$ ipython --no-banner

In [1]: import numpy as np

In [2]: np.set_printoptions(precision=2, suppress=True, linewidth=140, sign=" ")

In [3]: J = np.loadtxt("w.csv", delimiter=",")

In [4]: J
Out[4]: 
array([[ 14.,   6.,   0.,   0.,   6.,   0.,   9.,   0.,   9.,   6.,   3.,   9.,   9.,   3.],
       [  6.,   9.,   0.,   0.,   4.,   0.,   6.,   0.,   6.,   4.,   2.,   6.,   6.,   2.],
       [  0.,   0.,   5.,   0.,   0.,   0.,   0.,   0.,   0.,   0.,   0.,   0.,   0.,   0.],
       [  0.,   0.,   0.,   5.,   0.,   0.,   0.,   0.,   0.,   0.,   0.,   0.,   0.,   0.],
       [  6.,   4.,   0.,   0.,   9.,   0.,   6.,   0.,   6.,   4.,   2.,   6.,   6.,   2.],
       [  0.,   0.,   0.,   0.,   0.,   5.,   0.,   0.,   0.,   0.,   0.,   0.,   0.,   0.],
       [  9.,   6.,   0.,   0.,   6.,   0.,  14.,   0.,   9.,   6.,   3.,   9.,   9.,   3.],
       [  0.,   0.,   0.,   0.,   0.,   0.,   0.,   5.,   0.,   0.,   0.,   0.,   0.,   0.],
       [  9.,   6.,   0.,   0.,   6.,   0.,   9.,   0.,  14.,   6.,   3.,   9.,   9.,   3.],
       [  6.,   4.,   0.,   0.,   4.,   0.,   6.,   0.,   6.,   9.,   2.,   6.,   6.,   2.],
       [  3.,   2.,   0.,   0.,   2.,   0.,   3.,   0.,   3.,   2.,   6.,   3.,   3.,   1.],
       [  9.,   6.,   0.,   0.,   6.,   0.,   9.,   0.,   9.,   6.,   3.,  14.,   9.,   3.],
       [  9.,   6.,   0.,   0.,   6.,   0.,   9.,   0.,   9.,   6.,   3.,   9.,  14.,   3.],
       [  3.,   2.,   0.,   0.,   2.,   0.,   3.,   0.,   3.,   2.,   1.,   3.,   3.,   6.]])

In [5]: rng = np.random.default_rng(153714)

In [6]: lab = rng.permutation(14)

In [7]: lab
Out[7]: array([  4,   3,   0,  13,   2,  12,   6,   8,  11,  10,   7,   9,   1,   5])

In [8]: M2 = J[lab][:, lab]

In [9]: np.trace(M2)
Out[9]: np.float64(129.0)

In [10]: np.allclose(M2, J)
Out[10]: False
